$ ipython --no-banner

In [1]: import numpy as np

In [2]: np.set_printoptions(precision=4, suppress=True, linewidth=160, sign=" ")

In [3]: def tidy(a):
   ...:     return np.round(a, 4) + 0
   ...: 

In [4]: E = np.array([[3, 0, 0, 0], [0, -2, 0, 0], [0, 0, 1, 0], [0, 0, 0, -1]])

In [5]: evals, evecs = np.linalg.eig(E)

In [6]: tidy(np.sort(np.linalg.eigvals(E.T)))
Out[6]: array([-2., -1.,  1.,  3.])

In [7]: np.prod(evals)
Out[7]: np.float64(6.0)

In [8]: E @ evecs[:, 0] - evals[0] * evecs[:, 0]
Out[8]: array([ 0.,  0.,  0.,  0.])

In [9]: print(tidy(np.sort(np.linalg.eigvals(np.linalg.inv(E)))))
[-1.     -0.5     0.3333  1.    ]

In [10]: u = np.array([2, 0, 2, -2])

In [11]: B = E + np.outer(u, np.eye(4)[2])

In [12]: np.linalg.matrix_rank(B - E)
Out[12]: np.int64(1)

In [13]: print(np.linalg.matrix_rank(np.linalg.inv(B) - np.linalg.inv(E), tol=1e-8))
1

In [14]: tidy(np.linalg.det(B) / np.linalg.det(E)), tidy(1 + np.linalg.solve(E, u)[2])
Out[14]: (np.float64(3.0), np.float64(3.0))

In [15]: print(B)
[[ 3.  0.  2.  0.]
 [ 0. -2.  0.  0.]
 [ 0.  0.  3.  0.]
 [ 0.  0. -2. -1.]]

In [16]: W0 = np.array([[3, 0, 0, 0], [-2, -1, 0, 0], [2, -2, 1, 0], [-1, 0, 3, -1]])

In [17]: tidy(np.linalg.det(W0[::-1]))
Out[17]: np.float64(3.0)

In [18]: np.kron(np.eye(2, dtype=int), W0)
Out[18]: 
array([[ 3,  0,  0,  0,  0,  0,  0,  0],
       [-2, -1,  0,  0,  0,  0,  0,  0],
       [ 2, -2,  1,  0,  0,  0,  0,  0],
       [-1,  0,  3, -1,  0,  0,  0,  0],
       [ 0,  0,  0,  0,  3,  0,  0,  0],
       [ 0,  0,  0,  0, -2, -1,  0,  0],
       [ 0,  0,  0,  0,  2, -2,  1,  0],
       [ 0,  0,  0,  0, -1,  0,  3, -1]])

In [19]: tidy(np.linalg.det(2 * W0)), tidy(np.linalg.det(W0))
Out[19]: (np.float64(48.0), np.float64(3.0))

In [20]: m1 = np.load("run2.npy")

In [21]: m1
Out[21]: 
array([[ 0.6411, -0.821 ,  0.7616],
       [ 0.7969, -0.9316,  0.8957],
       [ 0.2165, -0.3969,  0.4621],
       [-0.01  ,  0.03  , -0.05  ],
       [-0.3452,  0.4777, -0.3799],
       [-0.8041,  0.9478, -0.9414],
       [ 0.    , -0.1586,  0.3799],
       [-0.6584,  0.8243, -0.7398],
       [-0.1489,  0.2821, -0.3364],
       [ 0.4462, -0.6169,  0.537 ],
       [ 0.1194, -0.1194,  0.    ],
       [ 0.4136, -0.6411,  0.664 ],
       [ 0.1781, -0.2165,  0.0997],
       [-0.5227,  0.7352, -0.7163],
       [ 0.7163, -0.9051,  0.9051],
       [-0.999 ,  1.    , -0.9999],
       [ 0.9154, -0.9849,  0.9757],
       [-0.6469,  0.8306, -0.7818],
       [-0.354 ,  0.5581, -0.5717],
       [-0.9447,  0.9935, -0.991 ],
       [-0.9104,  0.982 , -0.9674],
       [-0.5649,  0.7443, -0.664 ],
       [-0.3969,  0.6044, -0.6044],
       [ 0.8668, -0.9667,  0.9468]])

In [22]: Xc = m1 - m1.mean(axis=0)

In [23]: evecs = np.linalg.svd(Xc)[2][:1]

In [24]: B = Xc - Xc @ evecs.T @ evecs

In [25]: print(tidy((Xc @ evecs.T).std(axis=0)))
[ 1.167]
